$ python -q
>>> import numpy as np
>>> np.set_printoptions(precision=2, suppress=True, linewidth=100)
>>> def rnd(a):
...     return np.round(a, 2) + 0
... 
>>> C = 10 * np.array([[-0.1, 1.6, 0.7], [0.8, 0.4, 1.0], [-1.1, -2.3, 0.3]])
>>> rng = np.random.default_rng(86)
>>> idx = rng.integers(0, 3, 19)
>>> data = C[idx] + rng.normal(size=(19, 3))
>>> print(rnd(data))
[[-11.14 -23.22   4.6 ]
 [  8.09   1.55  11.19]
 [  0.69  15.96   8.73]
 [ -0.09  16.11   5.38]
 [ -2.05  16.02   7.23]
 [  8.03   3.04   8.9 ]
 [ -0.6   17.43   7.6 ]
 [  7.42   4.71  10.35]
 [ -1.24  16.82   6.08]
 [  7.64   4.51   9.77]
 [ 10.78   5.34  11.41]
 [-10.2  -22.98   2.06]
 [ -1.32  15.62   5.34]
 [ -9.5  -22.3    1.55]
 [ -0.73  16.71   7.4 ]
 [ -1.24  16.23   7.31]
 [-11.45 -23.16   2.46]
 [  6.47   5.42   9.74]
 [-11.72 -24.32   1.35]]
>>> gram = np.cov(data, rowvar=False)
>>> print(rnd(gram))
[[ 55.06  76.22  22.66]
 [ 76.22 270.36  33.76]
 [ 22.66  33.76  10.46]]
>>> print(rnd(np.corrcoef(data[:, 1], data[:, 0])[0, 1]))
0.62
>>> print(np.argwhere(np.triu(np.abs(np.corrcoef(data.T)) > 0.8, 1)))
[[0 2]]
>>> print(rnd(np.polyfit(data[:, 1], data[:, 0], 1)))
[ 0.28 -1.22]
>>> print(gram.shape)
(3, 3)
>>> O, _ = np.linalg.qr(np.array([[0.4, 0.5, -1.8, -0.7],
...     [-0.7, -0.1, 0.0, 1.2],
...     [-1.0, 0.1, 0.2, 0.6],
...     [0.0, 0.3, -0.5, 1.7]]))
>>> evecs, _ = np.linalg.qr(np.array([[-1.4, 0.8, -0.3], [0.4, -1.6, -0.6], [0.2, -1.3, 0.2]]))
>>> sigma = 20 * 0.2 ** np.arange(3)
>>> W0 = O[:, :3] * sigma @ evecs[:3]
>>> print(rnd(W0))
[[  5.13   3.81   2.82]
 [-10.26  -3.69  -0.57]
 [-15.24  -3.45  -0.49]
 [ -0.61   1.69   1.05]]
>>> r0, g = W0[1], W0[2]
>>> print(rnd(r0 @ r0))
119.12
>>> pr = (r0 @ g) / (r0 @ r0) * r0
>>> print(rnd((g - pr) @ r0))
0.0
>>> print(rnd(np.outer(r0, g)))
[[156.3   35.35   5.05]
 [ 56.26  12.72   1.82]
 [  8.64   1.95   0.28]]
>>> x0 = np.array([1, 2, 0])
>>> y = W0 @ x0
>>> print(rnd(np.linalg.solve(W0.T @ W0, W0.T @ y)))
[1. 2. 0.]
>>> print(rnd(y))
[ 12.74 -17.64 -22.13   2.78]
>>> print(rnd(np.linalg.pinv(W0) @ W0))
[[1. 0. 0.]
 [0. 1. 0.]
 [0. 0. 1.]]
>>> y = y + 0.05 * rng.normal(size=4)
>>> print(rnd(y))
[ 12.75 -17.62 -22.16   2.8 ]
>>> coef, *_ = np.linalg.lstsq(W0, y)
>>> print([round(float(np.linalg.norm(np.linalg.solve(W0.T @ W0 + lam * np.eye(3), W0.T @ y))), 2) for lam in (0, 1, 10, 100)])
[2.23, 1.93, 1.66, 1.24]
>>> print(coef.round())
[1. 2. 0.]
>>> A = np.loadtxt("x.csv", delimiter=",")
>>> print(A)
[[-3.53  1.5  -0.4 ]
 [-0.43  0.1  -0.8 ]
 [-0.35  0.3   0.  ]
 [ 0.73 -0.4   0.2 ]
 [ 2.97 -1.7  -0.3 ]
 [-2.08  0.9  -0.7 ]
 [-3.63  1.7  -0.8 ]
 [ 1.05 -0.3   0.8 ]
 [ 0.56  0.   -0.7 ]
 [-2.13  1.1   1.  ]
 [-1.66  0.9   0.6 ]
 [ 0.24 -0.1   0.8 ]
 [-3.62  1.8   0.4 ]
 [-0.13  0.1  -0.7 ]
 [-0.32  0.1   0.1 ]
 [-0.45  0.2  -1.  ]
 [-1.58  0.6   1.5 ]]
>>> U, sigma = np.linalg.svd(A)
Traceback (most recent call last):
  File "<python-input-36>", line 1, in <module>
    U, sigma = np.linalg.svd(A)
    ^^^^^^^^
ValueError: too many values to unpack (expected 2)
>>> U, sigma, VT = np.linalg.svd(A, full_matrices=False)
>>> print(rnd(VT @ VT.T))
[[1. 0. 0.]
 [0. 1. 0.]
 [0. 0. 1.]]
>>> print(rnd(sigma))
[8.88 3.02 0.5 ]
>>> print((sigma > 1e-8).sum())
3
>>> proj = A @ np.linalg.solve(A.T @ A, A.T)
>>> print(rnd(np.trace(proj)))
3.0
>>> print(np.allclose(proj @ proj, proj))
True
>>> K = np.load("run18.npy")
>>> print(K)
[[2. 4.]
 [0. 0.]]
>>> th = np.radians(30)
>>> Rm = np.eye(2)
>>> Rm[1, 1] = Rm[0, 0] = np.cos(th)
>>> Rm[1, 0], Rm[0, 1] = -np.sin(th), np.sin(th)
>>> print(rnd(Rm))
[[ 0.87  0.5 ]
 [-0.5   0.87]]
>>> A2 = K @ Rm.T
>>> print(rnd(np.linalg.det(Rm)), rnd(np.trace(Rm)))
1.0 1.73
>>> print(np.allclose(np.linalg.norm(K, axis=1), np.linalg.norm(A2, axis=1)))
True
>>> print(rnd(np.abs(A2 - K).max(axis=0)))
[1.73 1.54]
>>> print(np.argsort(-np.linalg.norm(K, axis=0).round(6), kind="stable")[:3])
[1 0]
>>> print(rnd(np.linalg.norm(K, 2) / np.linalg.norm(K)))
1.0
>>> print(np.linalg.cond(K) > 100)
True
>>> r = np.linalg.matrix_rank(K)
>>> print(r)
1
>>> ns = np.linalg.svd(K)[2][r:].T
>>> print(ns[:, 0] / ns[np.abs(ns[:, 0]).round(6).argmax(), 0])
[ 1.  -0.5]
>>> print([int(np.linalg.matrix_rank(np.delete(K, i, axis=0))) for i in range(2)])
[0, 1]
>>> print(ns.shape)
(2, 1)
>>> print(np.linalg.matrix_rank(K.T @ K), np.linalg.matrix_rank(K @ K.T))
1 1
>>> print([int(np.linalg.matrix_rank(K[:, :j + 1])) for j in range(2)])
[1, 1]
>>> blk = np.stack([K, 3 * K, K[::-1]])
>>> print(blk.shape)
(3, 2, 2)
>>> print(rnd(np.linalg.det(blk)))
[0. 0. 0.]
>>> print((blk @ K.T).shape)
(3, 2, 2)
>>> feats = np.array([[0, 16, 4],
...     [0, 51, 0],
...     [0, 9, 0],
...     [0, 51, 0],
...     [0, 30, 14],
...     [0, 51, 0],
...     [0, 9, 0],
...     [0, 58, 0],
...     [0, 23, 0],
...     [0, 16, 4],
...     [0, 16, 10],
...     [0, 44, 0],
...     [0, 51, 0],
...     [0, 23, 3],
...     [0, 2, 6],
...     [0, 0, 49],
...     [0, 16, 16],
...     [0, 51, 0],
...     [0, 16, 10]])
>>> x0 = np.array([2, 3, 0])
>>> h1 = np.maximum(feats @ x0, 0)
>>> print(np.maximum(feats @ x0, 0) - np.maximum(-feats @ x0, 0))
[ 48 153  27 153  90 153  27 174  69  48  48 132 153  69   6   0  48 153  48]
>>> print(np.maximum(feats @ (3 * x0), 0))
[144 459  81 459 270 459  81 522 207 144 144 396 459 207  18   0 144 459 144]
